>>> import numpy as np
>>> np.set_printoptions(precision=2, suppress=True, linewidth=100, sign=" ")
>>> feats = np.loadtxt("dump.csv", delimiter=",")
>>> feats
array([[ 0.83, -0.39, -0.06, -0.39, -0.06],
       [-0.39,  0.1 , -0.13, -0.9 , -0.13],
       [-0.06, -0.13,  0.98, -0.13, -0.02],
       [-0.39, -0.9 , -0.13,  0.1 , -0.13],
       [-0.06, -0.13, -0.02, -0.13,  0.98]])
>>> def softmax(z):
...     e = np.exp(z - z.max(axis=-1, keepdims=True))
...     return e / e.sum(axis=-1, keepdims=True)
... 
>>> np.round(softmax(10 * feats[0]), 2) + 0
array([ 1.,  0.,  0.,  0.,  0.])
>>> softmax(feats[0])
array([ 0.41,  0.12,  0.17,  0.12,  0.17])
>>> softmax(feats[0] + -1)
array([ 0.41,  0.12,  0.17,  0.12,  0.17])
>>> S = feats @ feats.T / np.sqrt(5)
>>> softmax(S)[0] @ feats
array([ 0.08, -0.3 ,  0.11, -0.3 ,  0.11])
>>> softmax(S)
array([[ 0.28,  0.18,  0.18,  0.18,  0.18],
       [ 0.18,  0.28,  0.18,  0.18,  0.18],
       [ 0.18,  0.18,  0.28,  0.18,  0.18],
       [ 0.18,  0.18,  0.18,  0.28,  0.18],
       [ 0.18,  0.18,  0.18,  0.18,  0.28]])
>>> A = np.load("mat.npy")
>>> A
array([[ 6.,  0.,  0.,  5.,  5.,  0.],
       [ 0.,  6.,  5.,  0.,  0.,  5.],
       [ 0.,  5.,  6.,  0.,  0.,  5.],
       [ 5.,  0.,  0.,  6.,  5.,  0.],
       [ 5.,  0.,  0.,  5.,  6.,  0.],
       [ 0.,  5.,  5.,  0.,  0.,  6.]])
>>> w, vecs = np.linalg.eigh(A)
>>> np.round(vecs.T @ A @ vecs, 2) + 0
array([[  1.,   0.,   0.,   0.,   0.,   0.],
       [  0.,   1.,   0.,   0.,   0.,   0.],
       [  0.,   0.,   1.,   0.,   0.,   0.],
       [  0.,   0.,   0.,   1.,   0.,   0.],
       [  0.,   0.,   0.,   0.,  16.,   0.],
       [  0.,   0.,   0.,   0.,   0.,  16.]])
>>> np.linalg.svd(A, compute_uv=False)
array([ 16.,  16.,   1.,   1.,   1.,   1.])
>>> np.unique(w.round(6) + 0, return_counts=True)[1]
array([ 4,  2])
>>> m1 = np.load("m.npy")
>>> m1
array([[ 3,  3,  3,  0],
       [ 0,  3,  3,  1],
       [ 0,  0,  1,  1],
       [ 0,  0,  0,  0]])
>>> np.abs(np.diag(np.linalg.qr(m1)[1])) > 1e-9
array([ True,  True,  True, False])
>>> np.unique(m1.round(6), axis=0).shape
(4, 4)
>>> np.allclose(m1[:-1].T @ np.linalg.lstsq(m1[:-1].T, m1[-1])[0], m1[-1])
True
>>> Uu, sig, Vt = np.linalg.svd(m1)
>>> vecs = Vt[:(sig > 1e-8).sum()]
>>> rng = np.random.default_rng(4521)
>>> vec = m1[3] + -3 * m1[2] + rng.integers(2) * np.eye(4)[3]
>>> vec
array([ 0.,  0., -3., -2.])
>>> np.round(np.linalg.norm(vec - vecs.T @ vecs @ vec), 2)
np.float64(0.63)
>>> W0 = np.load("out8.npy")
>>> W0
array([[ 0, -1,  0,  0],
       [-2,  0,  0,  0],
       [ 0,  0,  0, -2],
       [ 0,  0, -2,  0]])
>>> w, vecs = np.linalg.eig(W0)
>>> np.sort(np.linalg.eigvals(W0.T))
array([-2.  , -1.41,  1.41,  2.  ])
>>> W0 @ vecs[:, 0] - w[0] * vecs[:, 0]
array([ 0.,  0.,  0.,  0.])
>>> np.prod(w)
np.float64(8.0)
>>> B = np.linalg.inv(W0)
>>> B
array([[-0. , -0.5, -0. , -0. ],
       [-1. , -0. , -0. , -0. ],
       [-0. , -0. , -0. , -0.5],
       [-0. , -0. , -0.5, -0. ]])
>>> (np.abs(B) > 1e-9).astype(int)
array([[ 0,  1,  0,  0],
       [ 1,  0,  0,  0],
       [ 0,  0,  0,  1],
       [ 0,  0,  1,  0]])
>>> labels = rng.integers(0, 2, 6)
>>> J = np.array([[9, 4, -8, -5, -7, 4],
...     [-7, 9, -1, 6, -1, -5],
...     [-1, 8, 4, 6, 5, 2],
...     [-5, 2, -9, 2, -1, -5],
...     [-3, 8, -9, 4, -3, -7],
...     [7, -6, -4, 6, -5, -2]]) * (labels[:, None] == labels)
>>> J
array([[ 9,  0, -8,  0, -7,  4],
       [ 0,  9,  0,  6,  0,  0],
       [-1,  0,  4,  0,  5,  2],
       [ 0,  2,  0,  2,  0,  0],
       [-3,  0, -9,  0, -3, -7],
       [ 7,  0, -4,  0, -5, -2]])
>>> np.linalg.svd(feats, compute_uv=False)
array([ 1.,  1.,  1.,  1.,  1.])
>>> feats - feats[0]
array([[ 0.  ,  0.  ,  0.  ,  0.  ,  0.  ],
       [-1.22,  0.49, -0.07, -0.51, -0.07],
       [-0.89,  0.26,  1.04,  0.26,  0.04],
       [-1.22, -0.51, -0.07,  0.49, -0.07],
       [-0.89,  0.26,  0.04,  0.26,  1.04]])
>>> feats.shape
(5, 5)
>>> np.unravel_index(np.abs(feats).argmax(), feats.shape)
(np.int64(2), np.int64(2))
>>> np.linalg.matrix_rank(feats)
np.int64(5)
